$ python3 -q
>>> import numpy as np
>>> np.set_printoptions(suppress=True, linewidth=100)
>>> def rd(a):
...     return np.round(a, 2) + 0
... 
>>> K = np.load("arr.npy")
>>> K
array([[ 8.85,  4.94,  4.86,  3.31],
       [ 8.22,  5.31,  4.58,  2.84],
       [ 9.16,  4.99,  4.91,  2.77],
       [ 9.08,  5.47,  4.42,  2.72],
       [ 8.96,  4.94,  5.09,  3.48],
       [-1.39, -0.21, -2.61, -7.32],
       [-2.02, -0.14, -3.31, -6.97],
       [-1.98,  0.11, -3.05, -6.83],
       [-2.1 ,  0.19, -3.07, -6.61],
       [-1.47,  0.25, -2.68, -7.42],
       [ 0.69, -8.38, -9.05, -4.64],
       [ 1.34, -8.28, -8.7 , -4.72],
       [ 1.98, -8.23, -9.46, -4.77],
       [ 1.09, -8.52, -8.83, -4.31],
       [ 0.84, -8.22, -8.81, -5.36]])
>>> Xs = K - K.mean(axis=0)
>>> vecs = np.linalg.svd(Xs)[2][:3]
>>> A2 = Xs - Xs @ vecs.T @ vecs
>>> rd(np.cov(Xs @ vecs.T, rowvar=False))
array([[92.22,  0.  ,  0.  ],
       [ 0.  , 16.19,  0.  ],
       [ 0.  ,  0.  ,  0.15]])
>>> print(rd(np.diag(vecs.T @ vecs)))
[0.99 0.61 0.43 0.96]
>>> basis = K[[2, 13]].astype(float)
>>> for _ in range(6):
...     idx = np.linalg.norm(K[:, None] - basis, axis=-1).argmin(axis=1)
...     basis = np.array([K[idx == j].mean(axis=0) for j in range(2)])
... 
>>> idx
array([0, 0, 0, 0, 0, 1, 1, 1, 1, 1, 1, 1, 1, 1, 1])
>>> np.bincount(idx)
array([ 5, 10])
>>> np.abs(basis[1] - basis[0]).argmax()
np.int64(2)
>>> print(rd(basis))
[[ 8.85  5.13  4.77  3.02]
 [-0.3  -4.14 -5.96 -5.9 ]]
>>> rd(basis[1] - basis[0])
array([ -9.16,  -9.27, -10.73,  -8.92])
>>> proj = K @ np.linalg.solve(K.T @ K, K.T)
>>> np.allclose(proj @ proj, proj)
True
>>> rd(np.diag(proj))
array([0.2 , 0.23, 0.29, 0.34, 0.24, 0.46, 0.23, 0.23, 0.29, 0.27, 0.2 , 0.22, 0.36, 0.21, 0.24])
>>> d = np.linalg.norm(K[:, None] - K[None], axis=-1)
>>> np.unravel_index(d.round(6).argmax(), d.shape)
(np.int64(4), np.int64(10))
>>> np.flatnonzero(d[2] < d.mean() / 2)
array([0, 1, 2, 3, 4])
>>> x = np.array([3, 3, 0, -1])
>>> y = K @ x
>>> rd(np.linalg.solve(K.T @ K, K.T @ y))
array([ 3.,  3.,  0., -1.])
>>> try:
...     np.linalg.solve(K, y)
... except np.linalg.LinAlgError as e:
...     print(e)
... 
Last 2 dimensions of the array must be square
>>> rd(np.linalg.lstsq(K, y)[0])
array([ 3.,  3.,  0., -1.])
>>> rng = np.random.default_rng(117)
>>> y = y + 0.3 * rng.normal(size=15)
>>> rd(y)
array([ 38.06,  38.02,  39.27,  41.39,  38.15,   2.36,   0.68,   1.33,   0.65,   3.91, -18.73,
       -15.82, -13.97, -17.96, -16.92])
>>> beta, *_ = np.linalg.lstsq(K, y)
>>> [round(float(np.linalg.norm(np.linalg.solve(K.T @ K + lam * np.eye(4), K.T @ y))), 2) for lam in (0, 1, 10, 100)]
[4.47, 4.24, 4.03, 3.15]
>>> print(beta.round())
[ 3.  3. -0. -1.]
>>> print(rd(np.linalg.norm(y - K @ beta)))
0.81
